% ipython --no-banner

In [1]: import numpy as np

In [2]: from numpy import linalg as LA

In [3]: np.set_printoptions(suppress=True, linewidth=200)

In [4]: def rnd(a):
   ...:     return np.round(a, 1) + 0
   ...: 

In [5]: E = np.loadtxt("block9.csv", delimiter=",")

In [6]: rnd(E)
Out[6]: 
array([[-0.6, -0.3, -0.2, -0.6,  0.4],
       [-0.2, -0.2, -0.5, -0.1, -0.8],
       [ 0.7,  0. ,  0. , -0.7, -0.1],
       [-0.4,  0.3,  0.8, -0.3, -0.3],
       [ 0.1, -0.9,  0.4,  0.1, -0.1]])

In [7]: A2 = LA.inv(E)

In [8]: np.allclose(A2, E.T)
Out[8]: True

In [9]: (np.abs(A2) > 1e-9).astype(int)
Out[9]: 
array([[1, 1, 1, 1, 1],
       [1, 1, 1, 1, 1],
       [1, 1, 1, 1, 1],
       [1, 1, 1, 1, 1],
       [1, 1, 1, 1, 1]])

In [10]: rnd(E @ A2)
Out[10]: 
array([[1., 0., 0., 0., 0.],
       [0., 1., 0., 0., 0.],
       [0., 0., 1., 0., 0.],
       [0., 0., 0., 1., 0.],
       [0., 0., 0., 0., 1.]])

In [11]: rnd(LA.cond(E))
Out[11]: np.float64(1.0)

In [12]: O = E.astype(float).copy()

In [13]: for j in range(5):
    ...:     O[:, j] -= O[:, :j] @ (O[:, :j].T @ O[:, j])
    ...:     O[:, j] /= LA.norm(O[:, j])
    ...: 

In [14]: rnd(O.T @ E)
Out[14]: 
array([[1., 0., 0., 0., 0.],
       [0., 1., 0., 0., 0.],
       [0., 0., 1., 0., 0.],
       [0., 0., 0., 1., 0.],
       [0., 0., 0., 0., 1.]])

In [15]: rnd(O)
Out[15]: 
array([[-0.6, -0.3, -0.2, -0.6,  0.4],
       [-0.2, -0.2, -0.5, -0.1, -0.8],
       [ 0.7,  0. ,  0. , -0.7, -0.1],
       [-0.4,  0.3,  0.8, -0.3, -0.3],
       [ 0.1, -0.9,  0.4,  0.1, -0.1]])
